$ python3 -q
>>> import numpy as np
>>> np.set_printoptions(suppress=True, linewidth=120)
>>> W0 = np.array([[0, 0, 0, 0], [-1, 0, 0, -1], [-2, 0, 0, 0]])
>>> print(W0)
[[ 0  0  0  0]
 [-1  0  0 -1]
 [-2  0  0  0]]
>>> U, s, VT = np.linalg.svd(W0)
>>> print(s.round(4))
[2.2882 0.874  0.    ]
>>> Y = U[:, :2] @ np.diag(s[:2]) @ VT[:2]
>>> print(round(np.linalg.norm(W0 - Y, 2), 4), s[2])
0.0 0.0
>>> print(np.linalg.matrix_rank(Y))
2
>>> print(np.linalg.matrix_rank(W0, rtol=0.05))
2
>>> print(Y.round(4) + 0)
[[ 0.  0.  0.  0.]
 [-1.  0.  0. -1.]
 [-2.  0.  0.  0.]]
>>> U, s, VT = np.linalg.svd(W0)
>>> V = VT[:(s > 1e-8).sum()]
>>> rng = np.random.default_rng(7574)
>>> x0 = W0[1] + -3 * W0[2] + rng.integers(2) * np.eye(4)[0]
>>> print(x0)
[ 5.  0.  0. -1.]
>>> print(np.round(V.T @ V, 4) + 0)
[[1. 0. 0. 0.]
 [0. 0. 0. 0.]
 [0. 0. 0. 0.]
 [0. 0. 0. 1.]]
>>> print(np.round(np.diag(V.T @ V), 4))
[1. 0. 0. 1.]
>>> print(np.linalg.matrix_rank(np.vstack([W0, x0])))
2
>>> A = np.loadtxt("block5.csv", delimiter=",")
>>> print(A)
[[0.5    0.     0.5   ]
 [0.3333 0.6667 0.    ]
 [0.4286 0.     0.5714]]
>>> w, V = np.linalg.eig(A)
>>> print(np.round(np.sort(np.linalg.eigvals(A.T)), 4))
[0.0714 0.6667 1.    ]
>>> print(round(np.prod(w), 4))
0.0476
>>> print(np.round(np.sort(np.abs(np.linalg.eigvals(A)))[::-1], 4))
[1.     0.6667 0.0714]
>>> print(A.sum(axis=1))
[1. 1. 1.]
>>> p = np.eye(3)[1]
>>> for _ in range(3):
...     p = p @ A
...     print(p.round(4))
... 
[0.3333 0.6667 0.    ]
[0.3889 0.4445 0.1666]
[0.414  0.2963 0.2897]
